In [1]: import numpy as np

In [2]: np.set_printoptions(precision=2, suppress=True, linewidth=120)

In [3]: A = np.loadtxt("m.csv", delimiter=",")

In [4]: A
Out[4]: 
array([[ 0.43, -0.06, -0.27, -0.98, -0.02, -1.14,  1.89, -0.93, -0.34],
       [ 1.1 ,  0.29, -0.48, -1.33,  0.59, -1.63,  1.08, -0.66,  1.31],
       [-0.98,  0.55,  0.62,  1.18, -0.69,  1.28, -1.58,  2.31,  1.55],
       [ 0.03, -3.17, -0.23,  0.74, -0.07,  0.11,  0.94,  1.46, -2.23],
       [ 0.41,  1.26,  0.98,  0.96, -0.16,  1.98, -1.7 , -2.11,  0.46],
       [ 0.12,  0.14, -1.48, -1.38,  0.24, -1.19,  0.18,  0.18,  0.65],
       [ 0.54, -0.02,  0.72,  1.05, -1.03, -0.13, -0.45, -0.68, -0.42],
       [-0.39, -0.28,  1.19,  3.81, -1.43,  2.85, -2.11,  0.22, -0.23],
       [ 0.12,  1.01,  0.37,  0.13,  0.06,  0.45,  0.12, -2.43, -0.54],
       [-0.93,  0.69,  0.26, -1.05,  0.17, -1.53,  0.7 ,  1.21, -0.3 ],
       [-0.38,  0.64,  1.01,  1.72, -1.16,  1.71, -3.11,  2.14,  2.71],
       [ 0.52,  0.03, -0.94, -1.67,  1.54, -0.74,  1.85, -3.41, -1.36],
       [ 0.91,  0.24, -0.51, -0.64,  0.54, -0.51,  0.51, -2.18, -0.57],
       [-0.6 , -0.06, -0.28,  0.47, -0.53,  1.25, -0.54,  0.93,  0.35],
       [-1.02, -0.35,  0.55, -0.37, -0.81, -0.71,  0.11,  2.14, -0.19],
       [-0.73, -0.46,  1.11,  0.81, -1.57,  1.58, -2.05,  2.88,  2.28],
       [ 0.53, -1.18,  1.12,  2.09, -1.38,  0.85, -0.99,  0.63, -0.24],
       [ 1.38,  0.49,  1.32,  2.02, -1.22, -0.03, -1.79, -0.86,  0.14],
       [-0.53,  1.43, -0.66, -1.14,  0.55,  0.2 , -1.02, -0.51,  1.63],
       [-0.51, -1.46, -0.64,  0.03,  0.2 ,  0.1 , -0.03,  1.54, -0.12],
       [-0.71, -0.81, -0.93, -1.63,  1.32, -1.39,  1.58,  1.77,  0.36],
       [ 1.39,  2.76,  1.75,  2.09, -1.32,  2.13, -1.51, -5.38, -0.21],
       [ 0.17, -0.68,  0.53,  1.61, -0.94,  2.  , -2.44,  1.25,  1.2 ],
       [ 0.65,  1.48,  0.55,  0.94, -0.61,  0.56, -0.55, -1.86,  1.27],
       [-1.24, -3.09, -0.67, -0.62,  0.14,  0.82,  0.52,  2.69, -0.56],
       [ 1.99,  2.08, -0.56, -1.13,  0.7 , -2.58,  1.24, -3.57,  0.01],
       [ 1.03, -0.73,  0.3 ,  1.95, -0.86,  1.22, -1.37,  0.28,  0.59],
       [ 0.5 ,  0.89, -1.18, -2.36,  1.53, -1.35,  1.09, -2.46,  0.42],
       [ 1.1 ,  1.05, -0.68, -2.05,  1.88, -2.83,  3.02, -3.92, -1.31],
       [ 0.71,  0.8 , -0.38, -0.15,  0.74, -0.93,  1.67, -2.78, -1.92],
       [-0.32, -0.67, -0.35, -1.26,  1.47,  0.82,  1.58, -0.73,  0.1 ],
       [ 0.37, -1.54,  0.52,  0.75,  0.02, -0.2 ,  1.46, -1.2 , -2.4 ],
       [ 0.42,  1.43, -0.52, -0.32,  1.05, -0.9 ,  0.73, -2.27, -0.86],
       [ 0.65, -0.64, -1.65, -2.5 ,  1.28, -1.2 ,  2.41, -2.15, -0.21],
       [ 0.24,  0.45,  0.1 , -0.42,  0.04,  0.71, -0.29, -1.79,  0.21],
       [ 0.26, -0.65, -0.66, -0.59,  1.22, -1.82,  2.36, -1.47, -2.95],
       [-0.57, -1.1 ,  1.63,  4.26, -3.01,  2.77, -3.07,  2.11, -0.99],
       [-0.14,  0.83,  0.89,  1.41, -0.39,  1.11,  0.5 , -1.92, -2.28]])

In [5]: blk = np.stack([A, 3 * A, A[::-1]])

In [6]: blk.shape
Out[6]: (3, 38, 9)

In [7]: np.linalg.norm(blk, axis=(1, 2))
Out[7]: array([25.42, 76.26, 25.42])

In [8]: print((blk @ A.T).shape)
(3, 38, 38)

In [9]: P = A @ np.linalg.solve(A.T @ A, A.T)

In [10]: np.allclose(P @ P, P)
Out[10]: True

In [11]: P @ A[:, 3]
Out[11]: 
array([-0.98, -1.33,  1.18,  0.74,  0.96, -1.38,  1.05,  3.81,  0.13, -1.05,  1.72, -1.67, -0.64,  0.47, -0.37,  0.81,
        2.09,  2.02, -1.14,  0.03, -1.63,  2.09,  1.61,  0.94, -0.62, -1.13,  1.95, -2.36, -2.05, -0.15, -1.26,  0.75,
       -0.32, -2.5 , -0.42, -0.59,  4.26,  1.41])

In [12]: dist = np.linalg.norm(A[:, None] - A[None], axis=-1)

In [13]: np.unravel_index(dist.round(6).argmax(), dist.shape)
Out[13]: (np.int64(28), np.int64(36))

In [14]: print(np.linalg.matrix_rank(dist ** 2))
11

In [15]: F = np.load("arr.npy")

In [16]: F
Out[16]: 
array([[-3.,  1.,  0.,  0.,  0.,  0.,  0.,  0.,  0.,  0.,  0.],
       [ 0., -3.,  1.,  0.,  0.,  0.,  0.,  0.,  0.,  0.,  0.],
       [ 0.,  0., -3.,  1.,  0.,  0.,  0.,  0.,  0.,  0.,  0.],
       [ 0.,  0.,  0., -3.,  1.,  0.,  0.,  0.,  0.,  0.,  0.],
       [ 0.,  0.,  0.,  0., -3.,  1.,  0.,  0.,  0.,  0.,  0.],
       [ 0.,  0.,  0.,  0.,  0., -3.,  1.,  0.,  0.,  0.,  0.],
       [ 0.,  0.,  0.,  0.,  0.,  0., -3.,  1.,  0.,  0.,  0.],
       [ 0.,  0.,  0.,  0.,  0.,  0.,  0., -3.,  1.,  0.,  0.],
       [ 0.,  0.,  0.,  0.,  0.,  0.,  0.,  0., -3.,  1.,  0.],
       [ 0.,  0.,  0.,  0.,  0.,  0.,  0.,  0.,  0., -3.,  1.],
       [ 0.,  0.,  0.,  0.,  0.,  0.,  0.,  0.,  0.,  0., -3.]])

In [17]: print(np.sort(np.abs(np.linalg.eigvals(F))))
[3. 3. 3. 3. 3. 3. 3. 3. 3. 3. 3.]

In [18]: F.inv()
Traceback (most recent call last):
  Cell In[18], line 1
    F.inv()
AttributeError: 'numpy.ndarray' object has no attribute 'inv'


In [19]: np.allclose(F @ F.T, F.T @ F)
Out[19]: False

In [20]: (F - F.T) / 2
Out[20]: 
array([[ 0. ,  0.5,  0. ,  0. ,  0. ,  0. ,  0. ,  0. ,  0. ,  0. ,  0. ],
       [-0.5,  0. ,  0.5,  0. ,  0. ,  0. ,  0. ,  0. ,  0. ,  0. ,  0. ],
       [ 0. , -0.5,  0. ,  0.5,  0. ,  0. ,  0. ,  0. ,  0. ,  0. ,  0. ],
       [ 0. ,  0. , -0.5,  0. ,  0.5,  0. ,  0. ,  0. ,  0. ,  0. ,  0. ],
       [ 0. ,  0. ,  0. , -0.5,  0. ,  0.5,  0. ,  0. ,  0. ,  0. ,  0. ],
       [ 0. ,  0. ,  0. ,  0. , -0.5,  0. ,  0.5,  0. ,  0. ,  0. ,  0. ],
       [ 0. ,  0. ,  0. ,  0. ,  0. , -0.5,  0. ,  0.5,  0. ,  0. ,  0. ],
       [ 0. ,  0. ,  0. ,  0. ,  0. ,  0. , -0.5,  0. ,  0.5,  0. ,  0. ],
       [ 0. ,  0. ,  0. ,  0. ,  0. ,  0. ,  0. , -0.5,  0. ,  0.5,  0. ],
       [ 0. ,  0. ,  0. ,  0. ,  0. ,  0. ,  0. ,  0. , -0.5,  0. ,  0.5],
       [ 0. ,  0. ,  0. ,  0. ,  0. ,  0. ,  0. ,  0. ,  0. , -0.5,  0. ]])

In [21]: round(np.linalg.det(F), 2)
Out[21]: np.float64(-177147.0)

In [22]: np.allclose(F, F.T)
Out[22]: False

In [23]: theta = np.radians(135)

In [24]: Rm = np.eye(11)

In [25]: Rm[10, 10] = Rm[3, 3] = np.cos(theta)

In [26]: Rm[10, 3], Rm[3, 10] = -np.sin(theta), np.sin(theta)

In [27]: Rm
Out[27]: 
array([[ 1.  ,  0.  ,  0.  ,  0.  ,  0.  ,  0.  ,  0.  ,  0.  ,  0.  ,  0.  ,  0.  ],
       [ 0.  ,  1.  ,  0.  ,  0.  ,  0.  ,  0.  ,  0.  ,  0.  ,  0.  ,  0.  ,  0.  ],
       [ 0.  ,  0.  ,  1.  ,  0.  ,  0.  ,  0.  ,  0.  ,  0.  ,  0.  ,  0.  ,  0.  ],
       [ 0.  ,  0.  ,  0.  , -0.71,  0.  ,  0.  ,  0.  ,  0.  ,  0.  ,  0.  ,  0.71],
       [ 0.  ,  0.  ,  0.  ,  0.  ,  1.  ,  0.  ,  0.  ,  0.  ,  0.  ,  0.  ,  0.  ],
       [ 0.  ,  0.  ,  0.  ,  0.  ,  0.  ,  1.  ,  0.  ,  0.  ,  0.  ,  0.  ,  0.  ],
       [ 0.  ,  0.  ,  0.  ,  0.  ,  0.  ,  0.  ,  1.  ,  0.  ,  0.  ,  0.  ,  0.  ],
       [ 0.  ,  0.  ,  0.  ,  0.  ,  0.  ,  0.  ,  0.  ,  1.  ,  0.  ,  0.  ,  0.  ],
       [ 0.  ,  0.  ,  0.  ,  0.  ,  0.  ,  0.  ,  0.  ,  0.  ,  1.  ,  0.  ,  0.  ],
       [ 0.  ,  0.  ,  0.  ,  0.  ,  0.  ,  0.  ,  0.  ,  0.  ,  0.  ,  1.  ,  0.  ],
       [ 0.  ,  0.  ,  0.  , -0.71,  0.  ,  0.  ,  0.  ,  0.  ,  0.  ,  0.  , -0.71]])

In [28]: out = F @ Rm.T

In [29]: np.linalg.svd(F, compute_uv=False), np.linalg.svd(out, compute_uv=False)
Out[29]: 
(array([3.97, 3.89, 3.76, 3.59, 3.38, 3.14, 2.88, 2.62, 2.38, 2.18, 2.05]),
 array([3.97, 3.89, 3.76, 3.59, 3.38, 3.14, 2.88, 2.62, 2.38, 2.18, 2.05]))

In [30]: np.allclose(F @ F.T, out @ out.T)
Out[30]: True

In [31]: np.round(np.linalg.det(Rm), 2), round(float(np.trace(Rm)), 2)
Out[31]: (np.float64(1.0), 7.59)

In [32]: print(np.allclose(np.linalg.norm(F, axis=1), np.linalg.norm(out, axis=1)))
True

In [33]: x = np.array([-2, -1, 1, 2, -2, -1, -1, 2, 2, 0, 2])

In [34]: y = F @ x

In [35]: print(y)
[ 5.  4. -1. -8.  5.  2.  5. -4. -6.  2. -6.]

In [36]: np.linalg.solve(F, F[:, 10])
Out[36]: array([-0., -0., -0., -0., -0., -0., -0., -0., -0., -0.,  1.])

In [37]: print(np.linalg.solve(F, -1 * y))
[ 2.  1. -1. -2.  2.  1.  1. -2. -2. -0. -2.]

In [38]: np.round(np.linalg.solve(F.T, F[6]), 2) + 0
Out[38]: array([0., 0., 0., 0., 0., 0., 1., 0., 0., 0., 0.])

In [39]: np.linalg.solve(F, y)
Out[39]: array([-2., -1.,  1.,  2., -2., -1., -1.,  2.,  2., -0.,  2.])

In [40]: np.linalg.solve(F, y + F[:, 1])
Out[40]: array([-2., -0.,  1.,  2., -2., -1., -1.,  2.,  2., -0.,  2.])

In [41]: out = np.linalg.inv(F)

In [42]: round(float(np.linalg.slogdet(F)[0]), 2)
Out[42]: -1.0

In [43]: (np.abs(out) > 1e-9).astype(int)
Out[43]: 
array([[1, 1, 1, 1, 1, 1, 1, 1, 1, 1, 1],
       [0, 1, 1, 1, 1, 1, 1, 1, 1, 1, 1],
       [0, 0, 1, 1, 1, 1, 1, 1, 1, 1, 1],
       [0, 0, 0, 1, 1, 1, 1, 1, 1, 1, 1],
       [0, 0, 0, 0, 1, 1, 1, 1, 1, 1, 1],
       [0, 0, 0, 0, 0, 1, 1, 1, 1, 1, 1],
       [0, 0, 0, 0, 0, 0, 1, 1, 1, 1, 1],
       [0, 0, 0, 0, 0, 0, 0, 1, 1, 1, 1],
       [0, 0, 0, 0, 0, 0, 0, 0, 1, 1, 1],
       [0, 0, 0, 0, 0, 0, 0, 0, 0, 1, 1],
       [0, 0, 0, 0, 0, 0, 0, 0, 0, 0, 1]])

In [44]: out.round(2) + 0
Out[44]: 
array([[-0.33, -0.11, -0.04, -0.01,  0.  ,  0.  ,  0.  ,  0.  ,  0.  ,  0.  ,  0.  ],
       [ 0.  , -0.33, -0.11, -0.04, -0.01,  0.  ,  0.  ,  0.  ,  0.  ,  0.  ,  0.  ],
       [ 0.  ,  0.  , -0.33, -0.11, -0.04, -0.01,  0.  ,  0.  ,  0.  ,  0.  ,  0.  ],
       [ 0.  ,  0.  ,  0.  , -0.33, -0.11, -0.04, -0.01,  0.  ,  0.  ,  0.  ,  0.  ],
       [ 0.  ,  0.  ,  0.  ,  0.  , -0.33, -0.11, -0.04, -0.01,  0.  ,  0.  ,  0.  ],
       [ 0.  ,  0.  ,  0.  ,  0.  ,  0.  , -0.33, -0.11, -0.04, -0.01,  0.  ,  0.  ],
       [ 0.  ,  0.  ,  0.  ,  0.  ,  0.  ,  0.  , -0.33, -0.11, -0.04, -0.01,  0.  ],
       [ 0.  ,  0.  ,  0.  ,  0.  ,  0.  ,  0.  ,  0.  , -0.33, -0.11, -0.04, -0.01],
       [ 0.  ,  0.  ,  0.  ,  0.  ,  0.  ,  0.  ,  0.  ,  0.  , -0.33, -0.11, -0.04],
       [ 0.  ,  0.  ,  0.  ,  0.  ,  0.  ,  0.  ,  0.  ,  0.  ,  0.  , -0.33, -0.11],
       [ 0.  ,  0.  ,  0.  ,  0.  ,  0.  ,  0.  ,  0.  ,  0.  ,  0.  ,  0.  , -0.33]])

In [45]: np.allclose(out, F.T)
Out[45]: False

In [46]: print(np.linalg.det(F) * out)
[[59049. 19683.  6561.  2187.   729.   243.    81.    27.     9.     3.     1.]
 [    0. 59049. 19683.  6561.  2187.   729.   243.    81.    27.     9.     3.]
 [    0.     0. 59049. 19683.  6561.  2187.   729.   243.    81.    27.     9.]
 [    0.     0.     0. 59049. 19683.  6561.  2187.   729.   243.    81.    27.]
 [    0.     0.     0.     0. 59049. 19683.  6561.  2187.   729.   243.    81.]
 [    0.     0.     0.     0.     0. 59049. 19683.  6561.  2187.   729.   243.]
 [    0.     0.     0.     0.     0.     0. 59049. 19683.  6561.  2187.   729.]
 [    0.     0.     0.     0.     0.     0.     0. 59049. 19683.  6561.  2187.]
 [    0.     0.     0.     0.     0.     0.     0.     0. 59049. 19683.  6561.]
 [    0.     0.     0.     0.     0.     0.     0.     0.     0. 59049. 19683.]
 [    0.     0.     0.     0.     0.     0.     0.     0.     0.     0. 59049.]]

In [47]: np.round(F @ out, 2) + 0
Out[47]: 
array([[1., 0., 0., 0., 0., 0., 0., 0., 0., 0., 0.],
       [0., 1., 0., 0., 0., 0., 0., 0., 0., 0., 0.],
       [0., 0., 1., 0., 0., 0., 0., 0., 0., 0., 0.],
       [0., 0., 0., 1., 0., 0., 0., 0., 0., 0., 0.],
       [0., 0., 0., 0., 1., 0., 0., 0., 0., 0., 0.],
       [0., 0., 0., 0., 0., 1., 0., 0., 0., 0., 0.],
       [0., 0., 0., 0., 0., 0., 1., 0., 0., 0., 0.],
       [0., 0., 0., 0., 0., 0., 0., 1., 0., 0., 0.],
       [0., 0., 0., 0., 0., 0., 0., 0., 1., 0., 0.],
       [0., 0., 0., 0., 0., 0., 0., 0., 0., 1., 0.],
       [0., 0., 0., 0., 0., 0., 0., 0., 0., 0., 1.]])
